$ python -q
>>> import numpy as np
>>> np.set_printoptions(precision=1, suppress=True, linewidth=160)
>>> rd = lambda a: np.round(a, 1) + 0
>>> feats = np.load("run17.npy")
>>> feats
array([[ -2.3,  -0.7,   7.4],
       [  1.4,   1.2,   6.5],
       [  1.2,  -3.5,   2.7],
       [ -1.6,   0.7,   8.9],
       [  1.3,   1.9,   1.5],
       [  1.8,  -4.8,  -1.8],
       [  1.3,   1.9,   3.2],
       [  1.9,  -1.6,  -1.2],
       [ -0.7,  -1.6,  11.2],
       [ -1.1,  -5.3,   1.3],
       [  1.3,  -0.1,  -4.9],
       [  0.7,   0.2,   2.6],
       [ -0.5,   4.6,   2.2],
       [ -0.6,   1.4,  -1.7],
       [ -0.4,  -0.6,  -9.8],
       [ -1.2,  -4.1,  -7.2],
       [  0.8,  -0.3,  -2.2],
       [ -0.4,  -1.2,  -8.5],
       [  1.3,   0. , -10.3],
       [ -0.7,   0.5,  -2.1],
       [ -0.8,  -2.1,   5.9],
       [  0.6,  -3.2,  -5.1],
       [ -0.1,   1.4, -10.7],
       [  0.8,  -2.7,   7.3],
       [  1.6,   2.2, -10. ],
       [ -0.7,   3.5,   4.6],
       [  0. ,   4.5,   3.6]])
>>> d = np.linalg.norm(feats[:, None] - feats[None], axis=-1)
>>> np.linalg.matrix_rank(d ** 2)
np.int64(5)
>>> d[25].round(6).argsort(kind="stable")[:4]
array([25, 26, 12,  6])
>>> np.unravel_index(d.round(6).argmax(), d.shape)
(np.int64(8), np.int64(22))
>>> rd(d[:5, :5])
array([[0. , 4.3, 6.5, 2.2, 7.4],
       [4.3, 0. , 6. , 3.9, 5. ],
       [6.5, 6. , 0. , 8. , 5.5],
       [2.2, 3.9, 8. , 0. , 8. ],
       [7.4, 5. , 5.5, 8. , 0. ]])
>>> Y = feats / np.linalg.norm(feats, axis=1, keepdims=True)
>>> cov = Y @ Y.T
>>> (cov - 2 * np.eye(27)).round(6).argmax(axis=1)
array([ 3, 11, 23,  0,  6,  7,  1,  5, 20,  2, 18,  1, 26, 19, 17, 21, 10, 14, 10, 22,  8, 15, 24, 20, 22, 26, 12])
>>> rd(cov[13])
array([-0.7, -0.7, -1. , -0.6, -0.1, -0.4, -0.4, -0.2, -0.8, -0.7,  0.6, -0.7,  0.3,  1. ,  0.7,  0.4,  0.5,  0.7,  0.7,  0.9, -0.9,  0.3,  0.8, -0.9,  0.8,
       -0.2,  0. ])
>>> np.argwhere(np.triu(np.abs(cov) > 0.95, 1))
array([[ 0,  3],
       [ 0,  8],
       [ 0, 10],
       [ 0, 16],
       [ 0, 18],
       [ 0, 20],
       [ 0, 22],
       [ 0, 24],
       [ 1, 11],
       [ 1, 14],
       [ 1, 17],
       [ 2, 13],
       [ 3,  8],
       [ 3, 10],
       [ 3, 14],
       [ 3, 16],
       [ 3, 17],
       [ 3, 18],
       [ 3, 22],
       [ 3, 24],
       [ 5, 12],
       [ 6, 15],
       [ 8, 10],
       [ 8, 14],
       [ 8, 17],
       [ 8, 18],
       [ 8, 20],
       [ 8, 22],
       [ 8, 23],
       [ 8, 24],
       [10, 14],
       [10, 16],
       [10, 18],
       [10, 22],
       [10, 24],
       [11, 14],
       [11, 17],
       [11, 19],
       [12, 26],
       [14, 17],
       [14, 18],
       [14, 22],
       [15, 21],
       [15, 25],
       [16, 18],
       [17, 18],
       [17, 22],
       [18, 22],
       [18, 24],
       [19, 23],
       [20, 22],
       [20, 23],
       [20, 24],
       [21, 25],
       [22, 23],
       [22, 24],
       [23, 24],
       [25, 26]])
